$ python3 -q
>>> import numpy as np
>>> import numpy.linalg as la
>>> np.set_printoptions(precision=2, suppress=True, linewidth=120)
>>> m1 = np.diag(np.array([1, 1, -2]))
>>> m1
array([[ 1,  0,  0],
       [ 0,  1,  0],
       [ 0,  0, -2]])
>>> m1[:, 0] @ m1[:, 2]
np.int64(0)
>>> m1 @ m1.T
array([[1, 0, 0],
       [0, 1, 0],
       [0, 0, 4]])
>>> la.norm(m1, axis=0)
array([1., 1., 2.])
>>> la.pinv(m1)
array([[ 1. ,  0. ,  0. ],
       [ 0. ,  1. ,  0. ],
       [ 0. ,  0. , -0.5]])
>>> vals, vecs = la.eigh(m1)
>>> x = np.array([2, -3, 2])
>>> np.round(x @ m1 @ x / (x @ x), 2), vals[0], vals[-1]
(np.float64(0.29), np.float64(-2.0), np.float64(1.0))
>>> round(float(la.det(m1[::-1])), 2)
2.0
>>> np.einsum("ij,ji->", m1, m1)
np.int64(6)
>>> round(float(la.det(2 * m1)), 2), round(la.det(m1), 2)
(-16.0, np.float64(-2.0))
>>> np.poly(m1)
array([ 1.,  0., -3.,  2.])
>>> np.round(la.det(m1.T), 2)
np.float64(-2.0)
>>> la.matrix_power(m1 - np.diag(np.diag(m1)), 3)
array([[0, 0, 0],
       [0, 0, 0],
       [0, 0, 0]])
>>> np.sort(la.eigvals(m1))
array([-2.,  1.,  1.])
>>> [int(la.matrix_rank(la.matrix_power(m1, p))) for p in range(1, 4)]
[3, 3, 3]
>>> A = np.load("data.npy")
>>> A
array([[ 1.09, -4.27, -0.96],
       [-1.16, -5.98, -1.93],
       [-0.84, -4.95,  0.59],
       [ 0.03, -3.41,  0.38],
       [ 0.51, -6.54, -0.39],
       [-0.16, -5.29,  0.05],
       [ 1.49, -6.02, -0.28],
       [-0.59, -5.44,  0.71],
       [ 0.47, -3.67, -0.05],
       [ 1.65, -4.26,  1.03],
       [ 0.24, -3.68, -0.4 ],
       [-0.81, -5.43,  2.51],
       [ 0.35, -3.74,  1.75],
       [ 2.99, -6.11, -1.16],
       [ 1.09, -5.46, -0.05],
       [-0.77, -3.75, -0.06],
       [-0.17, -4.68,  1.86],
       [-1.25, -4.73,  0.41],
       [-0.16, -5.78, -0.72],
       [-0.25, -4.17,  0.25],
       [-0.11, -4.95, -0.64],
       [-0.72, -5.06, -1.63],
       [-1.01, -5.16,  1.33],
       [ 0.94, -4.53, -1.61],
       [ 0.08, -4.4 , -1.02],
       [ 2.36, -5.74,  1.76],
       [-0.65, -6.09,  1.57],
       [ 0.26, -5.77, -0.49]])
>>> G = np.cov(A, rowvar=False)
>>> A.std(axis=0)
array([1.03, 0.86, 1.13])
>>> np.round(np.corrcoef(A[:, 2], A[:, 1])[0, 1], 2)
np.float64(0.08)
>>> np.argwhere(np.triu(np.abs(np.corrcoef(A.T)) > 0.8, 1))
array([], shape=(0, 2), dtype=int64)
>>> np.argsort(-A.std(axis=0).round(6), kind="stable")
array([2, 0, 1])
>>> np.corrcoef(A.T)
array([[ 1.  , -0.12, -0.11],
       [-0.12,  1.  ,  0.08],
       [-0.11,  0.08,  1.  ]])
>>> G
array([[ 1.11, -0.11, -0.13],
       [-0.11,  0.78,  0.08],
       [-0.13,  0.08,  1.33]])
>>> np.polyfit(A[:, 2], A[:, 1], 1)
array([ 0.06, -4.97])
